% python3 -q
>>> import numpy as np
>>> from numpy import linalg as LA
>>> np.set_printoptions(precision=2, suppress=True, linewidth=100, sign=" ")
>>> def tidy(a):
...     return np.round(a, 2) + 0
... 
>>> mat = np.loadtxt("sample15.csv", delimiter=",")
>>> print(mat)
[[ -2.   3.   1.   0.  -1.]
 [  0.   0.   0.   0.   0.]
 [ -8.  12.   4.   0.  -4.]
 [ -2.   3.   1.   0.  -1.]
 [-14.  21.   7.   0.  -7.]
 [ -8.  12.   4.   0.  -4.]]
>>> ang = np.radians(78)
>>> r_ = np.eye(5)
>>> r_[0, 0] = r_[3, 3] = np.cos(ang)
>>> r_[0, 3], r_[3, 0] = -np.sin(ang), np.sin(ang)
>>> print(tidy(r_))
[[ 0.21  0.    0.   -0.98  0.  ]
 [ 0.    1.    0.    0.    0.  ]
 [ 0.    0.    1.    0.    0.  ]
 [ 0.98  0.    0.    0.21  0.  ]
 [ 0.    0.    0.    0.    1.  ]]
>>> M2 = mat @ r_.T
>>> print(tidy(LA.det(r_)), tidy(np.trace(r_)))
1.0 3.42
>>> print(np.allclose(LA.norm(mat, axis=1), LA.norm(M2, axis=1)))
True
>>> print(tidy(LA.svd(mat, compute_uv=False)), tidy(LA.svd(M2, compute_uv=False)))
[ 35.28   0.     0.     0.     0.  ] [ 35.28   0.     0.     0.     0.  ]
>>> data = np.load("w.npy")
>>> print(data)
[[ 4  3  2  6  5  5  3  7  7  6  5  3  2  5]
 [ 3  2  1  5  4  4  2  6  6  5  4  2  1  4]
 [ 4  3  2  6  5  5  3  7  7  6  5  3  2  5]
 [ 3  2  1  5  4  4  2  6  6  5  4  2  1  4]]
>>> M2 = np.array([[-3, -3, -3],
...     [-1, 2, -1],
...     [3, -3, -2],
...     [3, 2, 0],
...     [-3, 2, 1],
...     [-1, 1, -3],
...     [2, 2, 3],
...     [3, -1, 2],
...     [3, 1, 2],
...     [-2, 0, -2],
...     [-1, 0, -3],
...     [0, -1, 2],
...     [2, 2, 1],
...     [-3, -3, -1]])
>>> print(np.einsum("ik,kj->ij", data, M2))
[[  9   7 -16]
 [  7   6 -12]
 [  9   7 -16]
 [  7   6 -12]]
>>> print(M2.T @ data.T)
[[  9   7   9   7]
 [  7   6   7   6]
 [-16 -12 -16 -12]]
>>> print(np.vstack([data, M2.T]).shape)
(7, 14)
>>> U, sigma, VT = LA.svd(data)
>>> evecs = VT[:(sigma > 1e-8).sum()]
>>> rng = np.random.default_rng(7316)
>>> vec = data[3] + -2 * data[1] + rng.integers(2) * np.eye(14)[4]
>>> print(vec)
[-3. -2. -1. -5. -4. -4. -2. -6. -6. -5. -4. -2. -1. -4.]
>>> print(np.allclose(evecs.T @ evecs @ vec, vec))
True
>>> print(tidy(LA.norm(vec - evecs.T @ evecs @ vec)))
0.0
>>> print(tidy(np.diag(evecs.T @ evecs)))
[ 0.08  0.13  0.24  0.13  0.08  0.08  0.13  0.24  0.24  0.13  0.08  0.13  0.24  0.08]
>>> U, sigma, VT = LA.svd(data, full_matrices=False)
>>> print(tidy(np.sqrt((sigma ** 2).sum())), tidy(LA.norm(data)))
32.56 32.56
>>> print(tidy(np.abs(VT[0])))
[ 0.22  0.16  0.09  0.34  0.28  0.28  0.16  0.4   0.4   0.34  0.28  0.16  0.09  0.28]
>>> print((sigma > 1e-8).sum())
2
>>> print(tidy(VT @ VT.T))
[[ 1.  0.  0.  0.]
 [ 0.  1.  0.  0.]
 [ 0.  0.  1.  0.]
 [ 0.  0.  0.  1.]]
>>> print(np.abs(U[:, 0]).round(6).argmax())
0
>>> print(tidy(U.T @ U))
[[ 1.  0.  0.  0.]
 [ 0.  1.  0.  0.]
 [ 0.  0.  1.  0.]
 [ 0.  0.  0.  1.]]
>>> sigma = 5 * 0.2 ** np.arange(5)
>>> K = rng.normal(size=(34, 5)) * rng.permutation(sigma)
>>> print(tidy(K))
[[  0.5    0.01  -5.71   0.02  -0.02]
 [  1.17  -0.01   5.33  -0.06   0.22]
 [ -0.58   0.01   5.49   0.03  -0.24]
 [  1.3    0.01  -6.55   0.01   0.  ]
 [  0.16   0.    -5.78   0.03  -0.39]
 [ -0.72   0.02   5.56   0.06   0.06]
 [ -0.89   0.01   6.48   0.05   0.09]
 [ -1.16   0.    -1.8    0.05   0.04]
 [  0.67   0.01  -2.9    0.    -0.12]
 [  0.27   0.    17.89   0.    -0.31]
 [ -1.94   0.    -1.45  -0.01   0.11]
 [ -1.52   0.01   8.38   0.01   0.03]
 [ -0.34   0.01  -1.42   0.06  -0.03]
 [  0.59   0.    -3.64   0.02  -0.11]
 [ -0.2    0.     7.2   -0.02   0.11]
 [ -0.68   0.    -5.03   0.02  -0.07]
 [ -0.91  -0.01  -4.33  -0.11   0.1 ]
 [ -0.64   0.01  -8.46   0.1    0.06]
 [  1.49  -0.02 -10.28  -0.01  -0.05]
 [ -0.37   0.01  -8.82   0.01  -0.27]
 [  0.48   0.01  -1.14  -0.06   0.06]
 [  0.08   0.01   1.56  -0.01  -0.18]
 [ -0.98  -0.02  -3.69   0.03  -0.23]
 [ -0.41   0.01   2.01   0.02  -0.12]
 [  0.84   0.02  -1.85   0.03   0.  ]
 [ -0.03   0.01   4.38   0.02   0.28]
 [  0.29   0.     4.3    0.    -0.01]
 [ -0.47   0.    -0.3    0.    -0.17]
 [  0.78   0.    -6.98   0.01  -0.05]
 [  0.4    0.01  -0.85   0.01  -0.37]
 [ -0.26   0.    -3.42   0.08  -0.12]
 [  0.12   0.    -5.07   0.01  -0.09]
 [  0.79   0.     0.1   -0.08   0.09]
 [ -0.15   0.01  -2.79  -0.02   0.07]]
>>> # column 2 is much longer than the rest
>>> proj = K @ LA.solve(K.T @ K, K.T)
>>> print(LA.matrix_rank(np.eye(34) - proj))
29
>>> print(np.allclose(proj @ proj, proj))
True
>>> cen = K - K.mean(axis=0)
>>> evecs = LA.svd(cen)[2][:1]
>>> M2 = cen - cen @ evecs.T @ evecs
>>> print(LA.norm(M2, axis=1).round(6).argmax())
10
>>> print(tidy(LA.norm(M2) / LA.norm(cen)))
0.13
>>> print(tidy((cen @ evecs.T).std(axis=0)))
[ 5.82]
>>> M2 = K / LA.norm(K, axis=1, keepdims=True)
>>> gram = M2 @ M2.T
>>> print((gram - 2 * np.eye(34)).round(6).argmax(axis=1))
[ 28  26   5  13  31   6   5  22   3  14   7   6  22  18   9  17  12  33  13  30  24   9  12  11
  20  14   9  10   0  24  19   4   1  17]
>>> cen = (K - K.mean(axis=0)) / K.std(axis=0)
>>> print(np.argwhere(np.abs(cen) > 2))
[[  4   4]
 [  9   2]
 [ 10   0]
 [ 16   3]
 [ 17   3]
 [ 18   1]
 [ 22   1]
 [ 24   1]
 [ 25   4]
 [ 29   4]
 [ 32   3]]
>>> print(tidy(cen.std(axis=0)))
[ 1.  1.  1.  1.  1.]
>>> coef = LA.lstsq(np.delete(cen, 4, axis=1), cen[:, 4])[0]
>>> print(np.abs(coef).argmax())
3
>>> F = np.load("arr.npy")
>>> print(tidy(F))
[[ 0.11  0.11  0.11  0.22  0.    0.    0.    0.11  0.11  0.    0.22]
 [ 0.12  0.06  0.12  0.12  0.06  0.06  0.12  0.12  0.12  0.    0.06]
 [ 0.07  0.13  0.07  0.13  0.13  0.07  0.07  0.    0.07  0.13  0.13]
 [ 0.07  0.13  0.07  0.2   0.13  0.    0.    0.13  0.13  0.13  0.  ]
 [ 0.    0.07  0.    0.    0.2   0.13  0.13  0.13  0.13  0.07  0.13]
 [ 0.2   0.2   0.    0.    0.2   0.1   0.2   0.1   0.    0.    0.  ]
 [ 0.    0.08  0.15  0.15  0.    0.15  0.08  0.08  0.15  0.08  0.08]
 [ 0.09  0.    0.09  0.09  0.    0.18  0.18  0.27  0.    0.09  0.  ]
 [ 0.08  0.    0.17  0.17  0.    0.17  0.17  0.    0.08  0.08  0.08]
 [ 0.09  0.18  0.    0.09  0.09  0.    0.09  0.18  0.    0.27  0.  ]
 [ 0.1   0.2   0.    0.    0.1   0.    0.    0.2   0.    0.2   0.2 ]]
>>> print(F.sum(axis=1))
[ 1.  1.  1.  1.  1.  1.  1.  1.  1.  1.  1.]
>>> print(tidy(LA.matrix_power(F, 2)))
[[ 0.09  0.11  0.08  0.13  0.07  0.05  0.06  0.13  0.07  0.11  0.1 ]
 [ 0.08  0.09  0.09  0.13  0.07  0.09  0.09  0.11  0.08  0.08  0.09]
 [ 0.08  0.12  0.06  0.1   0.1   0.06  0.08  0.12  0.08  0.11  0.09]
 [ 0.08  0.08  0.08  0.13  0.08  0.08  0.1   0.13  0.08  0.1   0.06]
 [ 0.08  0.09  0.06  0.07  0.09  0.11  0.12  0.13  0.07  0.09  0.08]
 [ 0.08  0.08  0.09  0.11  0.07  0.1   0.11  0.13  0.1   0.04  0.1 ]
 [ 0.1   0.11  0.07  0.11  0.09  0.08  0.1   0.1   0.07  0.1   0.06]
 [ 0.09  0.1   0.07  0.11  0.07  0.1   0.11  0.15  0.06  0.09  0.05]
 [ 0.09  0.13  0.07  0.12  0.09  0.07  0.08  0.09  0.08  0.1   0.08]
 [ 0.08  0.1   0.07  0.12  0.07  0.07  0.1   0.16  0.07  0.12  0.05]
 [ 0.09  0.11  0.05  0.08  0.07  0.06  0.09  0.18  0.05  0.12  0.09]]
>>> pr = np.eye(11)[3]
>>> for _ in range(4):
...     pr = pr @ F
...     print(pr.round(2))
... 
[ 0.07  0.13  0.07  0.2   0.13  0.    0.    0.13  0.13  0.13  0.  ]
[ 0.08  0.08  0.08  0.13  0.08  0.08  0.1   0.13  0.08  0.1   0.06]
[ 0.08  0.1   0.07  0.11  0.08  0.08  0.1   0.13  0.07  0.1   0.07]
[ 0.08  0.1   0.07  0.11  0.08  0.08  0.1   0.13  0.07  0.1   0.07]
